% ipython --no-banner

In [1]: import numpy as np

In [2]: import numpy.linalg as la

In [3]: np.set_printoptions(precision=2, suppress=True, linewidth=160)

In [4]: rng = np.random.default_rng(7218)

In [5]: arr = rng.normal(size=(39, 8))

In [6]: arr = 5 * arr / la.norm(arr, axis=1, keepdims=True)

In [7]: arr
Out[7]: 
array([[-1.17, -0.43,  0.88,  2.22,  1.55, -1.27,  2.71,  2.52],
       [-0.67,  2.33,  1.45, -2.02, -2.15, -0.86, -2.69,  0.61],
       [-2.01,  0.38,  2.84,  0.19,  1.66,  3.02, -0.95,  0.06],
       [-0.38, -2.01, -2.85, -1.43, -2.92,  0.58,  1.06,  0.8 ],
       [-1.43,  0.88,  0.05,  2.82,  1.  ,  2.94, -2.02,  0.68],
       [ 0.59,  3.95,  0.54,  0.33, -0.09, -0.29,  1.59,  2.46],
       [-0.28,  0.28,  0.76,  1.72, -2.74,  1.33,  1.2 ,  3.25],
       [ 2.82,  0.83, -3.2 , -1.08, -0.47, -0.75, -1.64, -1.23],
       [-0.67, -2.23, -0.38, -2.43, -2.62, -2.48, -0.51,  0.48],
       [-1.56,  1.09, -3.64,  1.87,  0.08,  0.22, -0.47,  2.1 ],
       [ 1.9 , -1.96, -0.06, -2.28,  1.44,  0.03,  2.35, -2.18],
       [-1.34,  3.08,  2.81, -1.05,  0.62, -0.98, -1.83, -0.02],
       [-1.04, -2.08, -0.99, -0.48, -2.87, -1.76, -1.54, -2.16],
       [-1.5 , -2.27,  0.56, -0.92,  1.82, -2.22,  2.55, -1.29],
       [-0.58, -0.15, -0.85, -2.07, -0.86, -0.12, -0.95, -4.24],
       [-2.58, -0.86,  1.7 , -1.01,  3.4 , -0.56, -1.17, -0.67],
       [ 1.21, -2.84,  1.38, -0.41,  2.03, -1.88,  1.83, -1.54],
       [-2.17,  1.5 , -1.88,  2.06,  0.92, -1.29,  2.75, -0.43],
       [ 0.74, -4.22, -0.48,  0.42, -1.01, -1.9 , -0.54,  1.15],
       [ 0.86,  3.24, -1.52,  0.63,  2.78, -0.09,  1.45, -1.1 ],
       [ 1.75,  2.23,  2.75, -2.75, -0.44, -0.31, -0.45, -1.17],
       [-1.18,  1.27, -3.35,  0.93, -0.23,  2.26, -2.17,  0.16],
       [-0.45, -0.76, -2.91,  0.57,  0.17,  3.55,  1.62,  0.39],
       [-1.12,  0.8 ,  0.86, -3.9 ,  1.16, -2.27,  0.77,  0.23],
       [-2.16,  1.86, -1.13, -2.66, -0.64, -1.08,  0.08, -2.63],
       [-2.19, -2.47, -1.72,  0.49,  0.81,  2.61, -0.06,  1.86],
       [-2.23, -1.05,  0.13, -2.01, -2.75,  2.29, -1.35,  0.5 ],
       [ 1.28, -3.67, -1.8 ,  1.37, -1.66,  1.01,  0.69, -0.71],
       [ 3.36, -0.21,  1.59, -0.17, -0.22,  0.02, -2.96,  1.5 ],
       [-1.59,  0.87, -2.96,  1.02,  2.36,  2.01,  1.5 ,  0.22],
       [ 0.18, -0.25, -1.34, -2.63, -0.35, -0.3 , -0.37, -3.98],
       [ 1.5 , -1.71,  1.31,  1.29, -1.78,  0.56,  2.84,  2.21],
       [ 0.02,  0.73,  2.85, -1.51, -0.35, -0.4 ,  0.01, -3.72],
       [-0.11,  1.84,  1.96,  0.03, -2.13,  0.2 ,  1.98,  3.04],
       [ 2.28, -2.64,  2.11,  0.32,  0.23, -0.31, -1.7 ,  2.3 ],
       [-1.16, -1.42, -1.84, -1.35,  0.18,  0.31, -2.29,  3.32],
       [ 1.98,  0.88, -3.31, -1.73,  0.89,  1.05, -1.42, -1.57],
       [ 1.23,  2.9 , -2.63,  1.76,  0.64,  1.86,  0.86,  0.66],
       [-1.17,  0.77,  3.6 ,  0.96,  1.43, -2.51,  0.89,  0.07]])

In [8]: z = rng.permutation(8)

In [9]: other = arr[:, z] * rng.choice([-1, 1], 8)

In [10]: other
Out[10]: 
array([[ 1.27,  0.43,  0.88, -1.17,  2.71, -2.52,  2.22, -1.55],
       [ 0.86, -2.33,  1.45, -0.67, -2.69, -0.61, -2.02,  2.15],
       [-3.02, -0.38,  2.84, -2.01, -0.95, -0.06,  0.19, -1.66],
       [-0.58,  2.01, -2.85, -0.38,  1.06, -0.8 , -1.43,  2.92],
       [-2.94, -0.88,  0.05, -1.43, -2.02, -0.68,  2.82, -1.  ],
       [ 0.29, -3.95,  0.54,  0.59,  1.59, -2.46,  0.33,  0.09],
       [-1.33, -0.28,  0.76, -0.28,  1.2 , -3.25,  1.72,  2.74],
       [ 0.75, -0.83, -3.2 ,  2.82, -1.64,  1.23, -1.08,  0.47],
       [ 2.48,  2.23, -0.38, -0.67, -0.51, -0.48, -2.43,  2.62],
       [-0.22, -1.09, -3.64, -1.56, -0.47, -2.1 ,  1.87, -0.08],
       [-0.03,  1.96, -0.06,  1.9 ,  2.35,  2.18, -2.28, -1.44],
       [ 0.98, -3.08,  2.81, -1.34, -1.83,  0.02, -1.05, -0.62],
       [ 1.76,  2.08, -0.99, -1.04, -1.54,  2.16, -0.48,  2.87],
       [ 2.22,  2.27,  0.56, -1.5 ,  2.55,  1.29, -0.92, -1.82],
       [ 0.12,  0.15, -0.85, -0.58, -0.95,  4.24, -2.07,  0.86],
       [ 0.56,  0.86,  1.7 , -2.58, -1.17,  0.67, -1.01, -3.4 ],
       [ 1.88,  2.84,  1.38,  1.21,  1.83,  1.54, -0.41, -2.03],
       [ 1.29, -1.5 , -1.88, -2.17,  2.75,  0.43,  2.06, -0.92],
       [ 1.9 ,  4.22, -0.48,  0.74, -0.54, -1.15,  0.42,  1.01],
       [ 0.09, -3.24, -1.52,  0.86,  1.45,  1.1 ,  0.63, -2.78],
       [ 0.31, -2.23,  2.75,  1.75, -0.45,  1.17, -2.75,  0.44],
       [-2.26, -1.27, -3.35, -1.18, -2.17, -0.16,  0.93,  0.23],
       [-3.55,  0.76, -2.91, -0.45,  1.62, -0.39,  0.57, -0.17],
       [ 2.27, -0.8 ,  0.86, -1.12,  0.77, -0.23, -3.9 , -1.16],
       [ 1.08, -1.86, -1.13, -2.16,  0.08,  2.63, -2.66,  0.64],
       [-2.61,  2.47, -1.72, -2.19, -0.06, -1.86,  0.49, -0.81],
       [-2.29,  1.05,  0.13, -2.23, -1.35, -0.5 , -2.01,  2.75],
       [-1.01,  3.67, -1.8 ,  1.28,  0.69,  0.71,  1.37,  1.66],
       [-0.02,  0.21,  1.59,  3.36, -2.96, -1.5 , -0.17,  0.22],
       [-2.01, -0.87, -2.96, -1.59,  1.5 , -0.22,  1.02, -2.36],
       [ 0.3 ,  0.25, -1.34,  0.18, -0.37,  3.98, -2.63,  0.35],
       [-0.56,  1.71,  1.31,  1.5 ,  2.84, -2.21,  1.29,  1.78],
       [ 0.4 , -0.73,  2.85,  0.02,  0.01,  3.72, -1.51,  0.35],
       [-0.2 , -1.84,  1.96, -0.11,  1.98, -3.04,  0.03,  2.13],
       [ 0.31,  2.64,  2.11,  2.28, -1.7 , -2.3 ,  0.32, -0.23],
       [-0.31,  1.42, -1.84, -1.16, -2.29, -3.32, -1.35, -0.18],
       [-1.05, -0.88, -3.31,  1.98, -1.42,  1.57, -1.73, -0.89],
       [-1.86, -2.9 , -2.63,  1.23,  0.86, -0.66,  1.76, -0.64],
       [ 2.51, -0.77,  3.6 , -1.17,  0.89, -0.07,  0.96, -1.43]])

In [11]: Uu, _, Vt = la.svd(arr.T @ other)

In [12]: print(np.round(Uu @ Vt, 2) + 0)
[[ 0.  0.  0.  1.  0.  0.  0.  0.]
 [ 0. -1.  0.  0.  0.  0.  0.  0.]
 [ 0.  0.  1.  0.  0.  0.  0.  0.]
 [ 0.  0.  0.  0.  0.  0.  1.  0.]
 [ 0.  0.  0.  0.  0.  0.  0. -1.]
 [-1.  0.  0.  0.  0.  0.  0.  0.]
 [ 0.  0.  0.  0.  1.  0.  0.  0.]
 [ 0.  0.  0.  0.  0. -1.  0.  0.]]

In [13]: ang = np.radians(36)

In [14]: Rm = np.eye(8)

In [15]: Rm[2, 2] = Rm[1, 1] = np.cos(ang)

In [16]: Rm[2, 1], Rm[1, 2] = -np.sin(ang), np.sin(ang)

In [17]: print(Rm)
[[ 1.    0.    0.    0.    0.    0.    0.    0.  ]
 [ 0.    0.81  0.59  0.    0.    0.    0.    0.  ]
 [ 0.   -0.59  0.81  0.    0.    0.    0.    0.  ]
 [ 0.    0.    0.    1.    0.    0.    0.    0.  ]
 [ 0.    0.    0.    0.    1.    0.    0.    0.  ]
 [ 0.    0.    0.    0.    0.    1.    0.    0.  ]
 [ 0.    0.    0.    0.    0.    0.    1.    0.  ]
 [ 0.    0.    0.    0.    0.    0.    0.    1.  ]]

In [18]: other = arr @ Rm.T

In [19]: np.allclose(arr @ arr.T, other @ other.T)
Out[19]: True

In [20]: la.svd(arr, compute_uv=False), la.svd(other, compute_uv=False)
Out[20]: 
(array([14.78, 13.39, 12.88, 11.57,  9.65,  9.12,  7.61,  6.57]),
 array([14.78, 13.39, 12.88, 11.57,  9.65,  9.12,  7.61,  6.57]))

In [21]: print(np.allclose(la.norm(arr, axis=1), la.norm(other, axis=1)))
True

In [22]: print(np.abs(other - arr).max(axis=0))
[0.   2.35 2.57 0.   0.   0.   0.   0.  ]

In [23]: round(la.det(Rm), 2), round(np.trace(Rm), 2)
Out[23]: (np.float64(1.0), np.float64(7.62))

In [24]: z = arr[:, 0] > np.median(arr[:, 0])

In [25]: r0 = arr[z].mean(axis=0) - arr[~z].mean(axis=0)

In [26]: print(((arr - arr.mean(axis=0)) @ r0 > 0).astype(int))
[0 0 0 1 0 1 1 1 0 0 1 0 0 0 0 0 1 0 1 1 1 0 1 0 0 0 0 1 1 0 1 1 1 1 1 0 1 1 0]

In [27]: print((((arr - arr.mean(axis=0)) @ r0 > 0) == z).mean())
1.0

In [28]: C2 = np.cov(arr, rowvar=False)

In [29]: np.median(arr, axis=0)
Out[29]: array([-0.58,  0.28, -0.06, -0.17,  0.08, -0.12, -0.06,  0.22])

In [30]: arr.std(axis=0)
Out[30]: array([1.53, 1.98, 2.05, 1.63, 1.63, 1.6 , 1.65, 1.92])

In [31]: Xs = arr - arr.mean(axis=0)

In [32]: Uu, sig, Vt = la.svd(Xs, full_matrices=False)

In [33]: np.round(Vt[0] * np.sign(Vt[0, np.abs(Vt[0]).argmax()]), 2) + 0
Out[33]: array([-0.08,  0.04, -0.44,  0.54,  0.  ,  0.44,  0.12,  0.54])

In [34]: sig ** 2 / (sig ** 2).sum()
Out[34]: array([0.23, 0.18, 0.17, 0.14, 0.09, 0.08, 0.06, 0.04])

In [35]: print((np.sign(Uu[:, 0]) == np.sign(Uu[0, 0])).astype(int))
[1 0 1 1 1 1 1 0 0 1 0 0 0 0 0 0 0 1 0 1 0 1 1 0 0 1 1 1 0 1 0 1 0 1 0 1 0 1 0]

In [36]: np.round(Xs.mean(axis=0), 2) + 0
Out[36]: array([0., 0., 0., 0., 0., 0., 0., 0.])

In [37]: np.searchsorted(np.cumsum(sig ** 2) / (sig ** 2).sum(), 0.9) + 1
Out[37]: np.int64(7)

In [38]: q, _ = la.qr(np.array([[-0.7, 1.2, 1.0, -1.5, 1.0, 0.4, 1.2, -1.7, -0.4, 0.3],
    ...:     [0.0, 0.0, 1.4, 1.1, -0.3, 0.6, -1.7, -0.3, 0.5, -2.3],
    ...:     [0.2, -0.1, 2.0, -1.2, -0.8, -1.6, -1.0, -0.3, -1.7, -0.7],
    ...:     [0.5, 0.7, -0.3, -0.6, -0.9, 0.5, 0.2, -1.3, -0.1, 1.1],
    ...:     [-0.4, 0.4, 1.4, -2.2, -0.6, -1.4, -0.8, -0.8, 0.1, -0.3],
    ...:     [-1.4, -0.2, -0.4, -0.8, 0.9, -0.1, 2.3, -0.9, -1.3, -0.4],
    ...:     [-1.1, -0.4, 0.9, -0.5, 0.7, 0.3, -0.1, 0.3, 0.2, -1.5],
    ...:     [-1.3, 0.1, -0.8, -1.0, 1.1, -1.7, -0.6, 0.3, 0.6, 1.9],
    ...:     [0.9, -2.0, 0.3, 0.4, 1.4, -2.5, 1.2, 1.8, 0.3, 1.4],
    ...:     [0.1, 0.0, -0.5, 1.3, 0.1, -0.1, 0.3, -2.2, -1.6, -1.2]]))

In [39]: X = 2 * q

In [40]: X.round(2) + 0
Out[40]: 
array([[-0.54, -0.83, -0.56, -0.15,  1.6 , -0.16,  0.26, -0.06,  0.1 , -0.01],
       [ 0.  ,  0.  , -0.85,  1.27, -0.03,  0.29, -0.25,  0.01, -0.99,  0.74],
       [ 0.16,  0.04, -1.21, -0.35, -0.48,  0.61,  0.48, -0.54,  1.02,  0.47],
       [ 0.39, -0.7 ,  0.2 , -0.59, -0.22, -0.23,  0.21,  1.08, -0.09,  1.28],
       [-0.31, -0.24, -0.83, -0.88, -0.49,  0.36, -0.02,  0.58, -0.95, -0.88],
       [-1.09,  0.5 ,  0.24, -0.13, -0.27, -0.38,  1.31, -0.34, -0.5 ,  0.43],
       [-0.86,  0.59, -0.55,  0.33, -0.16, -0.81, -0.49,  1.  ,  0.76, -0.06],
       [-1.01,  0.22,  0.5 , -0.38,  0.16,  1.24, -0.81,  0.  ,  0.07,  0.56],
       [ 0.7 ,  1.45, -0.26, -0.53,  0.88,  0.13,  0.13,  0.32, -0.31,  0.24],
       [ 0.08, -0.02,  0.3 ,  0.75,  0.13,  1.  ,  0.98,  0.99,  0.38, -0.5 ]])

In [41]: z = rng.permutation(10)

In [42]: z
Out[42]: array([0, 1, 6, 3, 4, 8, 2, 7, 5, 9])

In [43]: other = X[z][:, z]

In [44]: np.sort(np.abs(la.eigvals(other)))
Out[44]: array([2., 2., 2., 2., 2., 2., 2., 2., 2., 2.])

In [45]: round(la.det(other), 2), round(la.det(X[z]), 2)
Out[45]: (np.float64(-1024.0), np.float64(-1024.0))

In [46]: other.round(2) + 0
Out[46]: 
array([[-0.54, -0.83,  0.26, -0.15,  1.6 ,  0.1 , -0.56, -0.06, -0.16, -0.01],
       [ 0.  ,  0.  , -0.25,  1.27, -0.03, -0.99, -0.85,  0.01,  0.29,  0.74],
       [-0.86,  0.59, -0.49,  0.33, -0.16,  0.76, -0.55,  1.  , -0.81, -0.06],
       [ 0.39, -0.7 ,  0.21, -0.59, -0.22, -0.09,  0.2 ,  1.08, -0.23,  1.28],
       [-0.31, -0.24, -0.02, -0.88, -0.49, -0.95, -0.83,  0.58,  0.36, -0.88],
       [ 0.7 ,  1.45,  0.13, -0.53,  0.88, -0.31, -0.26,  0.32,  0.13,  0.24],
       [ 0.16,  0.04,  0.48, -0.35, -0.48,  1.02, -1.21, -0.54,  0.61,  0.47],
       [-1.01,  0.22, -0.81, -0.38,  0.16,  0.07,  0.5 ,  0.  ,  1.24,  0.56],
       [-1.09,  0.5 ,  1.31, -0.13, -0.27, -0.5 ,  0.24, -0.34, -0.38,  0.43],
       [ 0.08, -0.02,  0.98,  0.75,  0.13,  0.38,  0.3 ,  0.99,  1.  , -0.5 ]])
